>>> import numpy as np
>>> np.set_printoptions(suppress=True, linewidth=120)
>>> rnd = lambda a: np.round(a, 2) + 0
>>> feats = np.load("layer0.npy")
>>> feats
array([[1, 0, 0],
       [4, 1, 0],
       [1, 1, 1]])
>>> rnd(np.linalg.eigvals(feats))
array([1., 1., 1.])
>>> rnd(np.linalg.det(feats.T))
np.float64(1.0)
>>> rnd(np.linalg.det(feats[::-1]))
np.float64(-1.0)
>>> rnd(np.linalg.det(2 * feats)), rnd(np.linalg.det(feats))
(np.float64(8.0), np.float64(1.0))
>>> [int(np.linalg.matrix_rank(np.linalg.matrix_power(feats, p))) for p in range(1, 4)]
[3, 3, 3]
>>> np.linalg.matrix_rank(feats - feats[0, 0] * np.eye(3))
np.int64(2)
>>> np.linalg.matrix_power(feats - np.diag(np.diag(feats)), 3)
array([[0, 0, 0],
       [0, 0, 0],
       [0, 0, 0]])
>>> E = np.load("m.npy")
>>> rnd(E)
array([[0.29, 0.29, 0.43],
       [0.43, 0.29, 0.29],
       [0.22, 0.33, 0.44]])
>>> rng = np.random.default_rng(570338)
>>> labels = rng.permutation(3)
>>> labels
array([2, 1, 0])
>>> other = E[labels][:, labels]
>>> np.allclose(other, E)
False
>>> labels = rng.permutation(3)
>>> other = E[:, labels] * rng.choice([-1, 1], 3)
>>> rnd(other)
array([[0.29, 0.43, 0.29],
       [0.43, 0.29, 0.29],
       [0.22, 0.44, 0.33]])
>>> U, _, Vh = np.linalg.svd(E.T @ other)
>>> labels
array([0, 2, 1])
>>> mat = np.array([[0.9, -0.8, 0.3],
...     [0.8, 0.6, 0.7],
...     [1.4, 0.4, 0.1],
...     [-0.1, 0.9, -0.7],
...     [0.3, -1.1, -1.3]])
>>> mat[4] = mat[1] + 0.3 * rng.normal(size=3)
>>> rnd(mat)
array([[ 0.9 , -0.8 ,  0.3 ],
       [ 0.8 ,  0.6 ,  0.7 ],
       [ 1.4 ,  0.4 ,  0.1 ],
       [-0.1 ,  0.9 , -0.7 ],
       [ 1.08,  0.52,  0.5 ]])
>>> x0 = np.array([1, 2, 0])
>>> np.sign((mat @ x0).round(6))
array([-1.,  1.,  1.,  1.,  1.])
>>> rnd(np.einsum("ij,j->i", mat, x0))
array([-0.7 ,  2.  ,  2.2 ,  1.7 ,  2.13])
>>> data = np.triu(rng.random((3, 3)) < 0.8, 1).astype(int)
>>> data = data + data.T
>>> data
array([[0, 1, 0],
       [1, 0, 1],
       [0, 1, 0]])
>>> [round(float(x), 2) for x in np.linalg.svd(data, compute_uv=False)[:3]]
[1.41, 1.41, 0.0]
>>> rnd(np.linalg.norm(data, 2) / np.linalg.norm(data))
np.float64(0.71)
>>> np.argsort(-np.linalg.norm(data, axis=0).round(6), kind="stable")[:3]
array([1, 0, 2])
>>> evals, vecs = np.linalg.eigh(data)
>>> rnd(evals)
array([-1.41,  0.  ,  1.41])
>>> evals.sum(), np.trace(data)
(np.float64(0.0), np.int64(0))
>>> rnd(vecs.T @ data @ vecs)
array([[-1.41,  0.  ,  0.  ],
       [ 0.  ,  0.  ,  0.  ],
       [ 0.  ,  0.  ,  1.41]])
>>> other = np.array([[1, -1, 2], [2, -2, -2], [-1, 1, 0]])
>>> other.T @ data.T
array([[ 2,  0,  2],
       [-2,  0, -2],
       [-2,  2, -2]])
>>> np.linalg.matrix_rank(np.vstack([data, other.T]))
np.int64(3)
>>> np.linalg.matrix_rank(data @ other)
np.int64(2)
>>> np.einsum("ij,ij->i", data, data)
array([1, 2, 1])
>>> np.vstack([data, other.T]).shape
(6, 3)
>>> np.all(np.linalg.eigvalsh(data) > 0)
np.False_
>>> rnd(np.linalg.eigvalsh(data).min())
np.float64(-1.41)
>>> [round(float(np.linalg.det(data[:i, :i])), 2) + 0 for i in range(1, 4)]
[0.0, -1.0, 0.0]
>>> def softmax(z):
...     e = np.exp(z - z.max(axis=-1, keepdims=True))
...     return e / e.sum(axis=-1, keepdims=True)
... 
>>> rnd(softmax(data[1] + 2))
array([0.42, 0.16, 0.42])
>>> rnd(softmax(10 * data[1]))
array([0.5, 0. , 0.5])
>>> softmax(data).sum(axis=1)
array([1., 1., 1.])
>>> rnd(softmax(data[1]))
array([0.42, 0.16, 0.42])
>>> S = data @ data.T / np.sqrt(3)
>>> rnd(softmax(S + np.triu(np.full(S.shape, -np.inf), 1)))
array([[1.  , 0.  , 0.  ],
       [0.24, 0.76, 0.  ],
       [0.39, 0.22, 0.39]])
>>> A = np.array([[2, 2, 2], [2, 2, 2], [2, 2, 2]])
>>> t = np.radians(36)
>>> R = np.eye(3)
>>> R[0, 0] = R[2, 2] = np.cos(t)
>>> R[0, 2], R[2, 0] = -np.sin(t), np.sin(t)
>>> rnd(R)
array([[ 0.81,  0.  , -0.59],
       [ 0.  ,  1.  ,  0.  ],
       [ 0.59,  0.  ,  0.81]])
>>> other = A @ R.T
>>> np.allclose(np.linalg.norm(A, axis=1), np.linalg.norm(other, axis=1))
True
>>> np.allclose(A @ A.T, other @ other.T)
True
>>> rnd(np.abs(other - A).max(axis=0))
array([1.56, 0.  , 0.79])
>>> x0 = np.array([-3, -2, -2])
>>> rhs = R @ x0
>>> rnd(rhs)
array([-1.25, -2.  , -3.38])
>>> rnd(np.linalg.solve(R.T, R[0]))
array([1., 0., 0.])
>>> rnd(np.linalg.solve(R, 5 * rhs))
array([-15., -10., -10.])
>>> rnd(np.linalg.solve(R, rhs + R[:, 2]))
array([-3., -2., -1.])
>>> rnd(np.linalg.solve(R, rhs))
array([-3., -2., -2.])
>>> rnd(np.linalg.det(A))
np.float64(0.0)
>>> np.trace(A)
np.int64(6)
>>> np.linalg.matrix_power(A, 3)
array([[72, 72, 72],
       [72, 72, 72],
       [72, 72, 72]])
>>> rnd(np.sort(np.abs(np.linalg.eigvals(A))))
array([0., 0., 6.])
>>> (A + A.T) / 2
array([[2., 2., 2.],
       [2., 2., 2.],
       [2., 2., 2.]])
>>> np.fft.fft(A[0])
array([6.+0.j, 0.+0.j, 0.+0.j])
>>> (A @ A)[0]
array([12, 12, 12])
>>> A @ (-1.0) ** np.arange(3)
array([2., 2., 2.])
>>> A @ np.ones(3)
array([6., 6., 6.])
>>> evals, vecs = np.linalg.eigh(A)
>>> x0 = np.array([-2, -2, 2])
>>> (np.sign(vecs[:, -1].round(6)) == np.sign(vecs[0, -1].round(6))).astype(int)
array([1, 1, 1])
>>> rnd(x0 @ A @ x0 / (x0 @ x0)), rnd(evals[0]), rnd(evals[-1])
(np.float64(0.67), np.float64(0.0), np.float64(6.0))
>>> W0 = np.loadtxt("arr.csv", delimiter=",")
>>> W0
array([[-0.03,  0.18, -0.49],
       [ 0.11, -0.58,  0.96],
       [ 0.09, -0.49,  0.92],
       [-0.11,  0.58, -0.96],
       [-0.06,  0.35, -0.79],
       [ 0.15, -0.72,  0.99],
       [ 0.09, -0.49,  0.92],
       [-0.23,  0.88, -1.  ],
       [ 0.02, -0.12,  0.35],
       [ 0.  ,  0.  ,  0.  ],
       [ 0.03, -0.18,  0.49],
       [-0.09,  0.49, -0.92],
       [-0.02,  0.12, -0.35],
       [-0.01,  0.06, -0.18],
       [ 0.07, -0.4 ,  0.85],
       [-0.06,  0.35, -0.79],
       [-0.01,  0.06, -0.18],
       [-0.09,  0.49, -0.92],
       [-0.11,  0.58, -0.96],
       [-0.1 ,  0.54, -0.95],
       [ 0.05, -0.29,  0.72]])
>>> Xs = (W0 - W0.mean(axis=0)) / W0.std(axis=0)
>>> np.argwhere(np.abs(Xs) > 2)
array([[7, 0]])
>>> coef = np.linalg.lstsq(np.delete(Xs, 2, axis=1), Xs[:, 2])[0]
>>> rnd(1 - np.var(Xs[:, 2] - np.delete(Xs, 2, axis=1) @ coef))
np.float64(0.99)
>>> rnd(coef)
array([-1.28, -2.24])
>>> np.abs(coef).argmax()
np.int64(1)
>>> proj = W0 @ np.linalg.solve(W0.T @ W0, W0.T)
>>> rnd(np.linalg.eigvalsh(proj))
array([0., 0., 0., 0., 0., 0., 0., 0., 0., 0., 0., 0., 0., 0., 0., 0., 0., 0., 1., 1., 1.])
>>> other = W0 + rng.integers(-2, 3, (21, 2)) @ rng.integers(-2, 3, (2, 3))
>>> rnd(other)
array([[ 1.97, -0.82,  2.51],
       [-3.89,  1.42, -5.04],
       [ 1.09,  0.51,  1.92],
       [-1.11, -0.42, -1.96],
       [-0.06, -5.65,  1.21],
       [ 0.15, -3.72,  1.99],
       [-1.91, -2.49, -1.08],
       [ 0.77, -1.12,  1.  ],
       [ 0.02, -3.12,  1.35],
       [ 1.  ,  4.  ,  0.  ],
       [ 3.03, -0.18,  4.49],
       [-3.09,  3.49, -5.92],
       [-1.02,  5.12, -3.35],
       [-2.01,  1.06, -3.18],
       [ 1.07, -5.4 ,  3.85],
       [ 3.94, -1.65,  5.21],
       [-4.01,  2.06, -6.18],
       [-0.09, -5.51,  1.08],
       [-1.11, -0.42, -1.96],
       [ 0.9 , -4.46,  2.05],
       [ 1.05, -5.29,  3.72]])
>>> np.abs(other - W0).sum(axis=1)
array([ 6., 12.,  3.,  3.,  8.,  4.,  6.,  5.,  4.,  5.,  7., 11.,  9.,  6.,  9., 12., 12.,  8.,  3.,  9.,  9.])
>>> rnd(softmax(other).sum(axis=1))
array([1., 1., 1., 1., 1., 1., 1., 1., 1., 1., 1., 1., 1., 1., 1., 1., 1., 1., 1., 1., 1.])
>>> S = other @ other.T / np.sqrt(3)
>>> rnd(softmax(S)[2] @ other)
array([ 3.59, -1.29,  4.92])
>>> softmax(S).round(6).argmax(axis=1)
array([15, 16, 15, 16, 14, 14,  4, 14, 14, 12, 15, 11, 11, 16, 14, 15, 16, 14, 16, 14, 14])
>>> M = np.loadtxt("mat.csv", delimiter=",")
>>> M
array([[  0.,   0.,   0.,   0.],
       [ -9.,  15., -12.,  15.],
       [ -9.,  15., -12.,  15.],
       [ -3.,   5.,  -4.,   5.],
       [  0.,   0.,   0.,   0.]])
>>> U, sig, Vh = np.linalg.svd(M)
>>> rnd(sig)
array([37.75,  0.  ,  0.  ,  0.  ])
>>> other = U[:, :1] @ np.diag(sig[:1]) @ Vh[:1]
>>> rnd(np.linalg.norm(M - other) / np.linalg.norm(M))
np.float64(0.0)
>>> np.linalg.matrix_rank(M, rtol=0.05)
np.int64(1)
